% python3 -q
>>> import numpy as np
>>> import numpy.linalg as la
>>> np.set_printoptions(precision=3, suppress=True, linewidth=140)
>>> rd = lambda a: np.round(a, 3) + 0
>>> A = -1 * np.eye(9) + np.ones((9, 9))
>>> A
array([[0., 1., 1., 1., 1., 1., 1., 1., 1.],
       [1., 0., 1., 1., 1., 1., 1., 1., 1.],
       [1., 1., 0., 1., 1., 1., 1., 1., 1.],
       [1., 1., 1., 0., 1., 1., 1., 1., 1.],
       [1., 1., 1., 1., 0., 1., 1., 1., 1.],
       [1., 1., 1., 1., 1., 0., 1., 1., 1.],
       [1., 1., 1., 1., 1., 1., 0., 1., 1.],
       [1., 1., 1., 1., 1., 1., 1., 0., 1.],
       [1., 1., 1., 1., 1., 1., 1., 1., 0.]])
>>> # symmetric
>>> rng = np.random.default_rng(606)
>>> labels = rng.permutation(9)
>>> labels
array([6, 3, 5, 0, 4, 1, 7, 8, 2])
>>> other = A[labels][:, labels]
>>> rd(la.det(other)), rd(la.det(A[labels]))
(np.float64(8.0), np.float64(-8.0))
>>> other
array([[0., 1., 1., 1., 1., 1., 1., 1., 1.],
       [1., 0., 1., 1., 1., 1., 1., 1., 1.],
       [1., 1., 0., 1., 1., 1., 1., 1., 1.],
       [1., 1., 1., 0., 1., 1., 1., 1., 1.],
       [1., 1., 1., 1., 0., 1., 1., 1., 1.],
       [1., 1., 1., 1., 1., 0., 1., 1., 1.],
       [1., 1., 1., 1., 1., 1., 0., 1., 1.],
       [1., 1., 1., 1., 1., 1., 1., 0., 1.],
       [1., 1., 1., 1., 1., 1., 1., 1., 0.]])
>>> np.allclose(other, A)
True
>>> [round(float(la.det(A[:i, :i])), 2) + 0 for i in range(1, 10)]
[0.0, -1.0, 2.0, -3.0, 4.0, -5.0, 6.0, -7.0, 8.0]
>>> mat = np.load("block1.npy")
>>> mat
array([[  7,  -9,   8,   4],
       [  7,  -9,   8,   4],
       [  5, -11,   6,   2]])
>>> # looks like rank 2
>>> other = mat + rng.integers(-2, 3, (3, 2)) @ rng.integers(-2, 3, (2, 4))
>>> other
array([[  5, -11,  12,   6],
       [  1, -11,  12,   2],
       [  4, -12,   8,   3]])
>>> la.matrix_rank(other - mat, tol=1e-8)
np.int64(2)
>>> la.matrix_rank(mat, rtol=0.1)
np.int64(2)
>>> la.cond(mat) > 100
np.True_
>>> [round(float(x), 3) for x in la.svd(mat, compute_uv=False)[:3]]
[24.415, 3.151, 0.0]
>>> rd(np.trace(la.pinv(mat) @ mat))
np.float64(2.0)
>>> la.lstsq(mat[:-1].T, mat[-1])[2]
np.int32(1)
>>> rank = la.matrix_rank(mat)
>>> rank
np.int64(2)
>>> N = la.svd(mat)[2][rank:].T
>>> N.shape
(4, 2)
>>> [int(la.matrix_rank(np.delete(mat, i, axis=0))) for i in range(3)]
[2, 2, 1]
>>> rd(mat @ N)
array([[0., 0.],
       [0., 0.],
       [0., 0.]])
>>> th = np.radians(72)
>>> R = np.eye(4)
>>> R[0, 0] = R[1, 1] = np.cos(th)
>>> R[0, 1], R[1, 0] = -np.sin(th), np.sin(th)
>>> rd(R)
array([[ 0.309, -0.951,  0.   ,  0.   ],
       [ 0.951,  0.309,  0.   ,  0.   ],
       [ 0.   ,  0.   ,  1.   ,  0.   ],
       [ 0.   ,  0.   ,  0.   ,  1.   ]])
>>> other = mat @ R.T
>>> np.allclose(la.norm(mat, axis=1), la.norm(other, axis=1))
True
>>> rd(la.svd(mat, compute_uv=False)), rd(la.svd(other, compute_uv=False))
(array([24.415,  3.151,  0.   ]), array([24.415,  3.151,  0.   ]))
>>> M = np.loadtxt("sample5.csv", delimiter=",")
>>> M
array([[-1.564, -0.6  ,  1.   , -1.4  , -0.1  , -0.6  ],
       [-4.85 , -2.5  , -1.9  , -0.2  ,  1.2  ,  2.9  ],
       [-0.316,  0.   , -1.4  , -1.7  ,  0.8  , -0.7  ],
       [ 0.332,  0.1  , -1.1  , -0.2  ,  3.   ,  0.3  ],
       [ 2.06 ,  1.   ,  1.2  , -0.8  , -0.3  , -1.   ],
       [-1.325, -0.9  ,  0.8  , -0.4  ,  0.4  ,  0.3  ],
       [ 1.193,  0.7  ,  0.3  ,  0.8  , -0.6  , -0.4  ],
       [ 1.297,  0.5  ,  0.3  ,  0.9  ,  0.4  ,  1.   ],
       [ 1.325,  0.7  ,  1.5  ,  0.6  ,  2.   ,  0.5  ],
       [-1.05 , -0.3  ,  0.2  ,  1.2  , -0.1  ,  0.6  ],
       [ 0.52 ,  0.3  ,  0.5  ,  0.3  ,  0.4  , -1.   ],
       [-1.391, -0.6  , -0.8  ,  0.1  , -0.9  ,  0.8  ],
       [ 1.275,  0.6  ,  0.3  , -0.5  , -0.6  ,  0.4  ],
       [ 1.095,  0.5  ,  1.9  , -1.   , -0.2  ,  1.   ],
       [ 2.281,  1.2  , -0.2  ,  0.1  ,  0.4  ,  1.9  ],
       [ 1.003,  0.2  ,  1.5  ,  0.4  , -1.5  , -0.9  ],
       [ 2.364,  0.9  ,  1.1  , -0.7  , -0.8  , -0.1  ],
       [ 2.502,  1.   , -1.2  ,  1.2  ,  0.7  , -0.3  ]])
>>> proj = M @ la.solve(M.T @ M, M.T)
>>> np.allclose(proj @ proj, proj)
True
>>> rd(np.trace(proj))
np.float64(6.0)
>>> la.matrix_rank(np.eye(18) - proj)
np.int64(12)
>>> rd(la.eigvalsh(proj))
array([0., 0., 0., 0., 0., 0., 0., 0., 0., 0., 0., 0., 1., 1., 1., 1., 1., 1.])
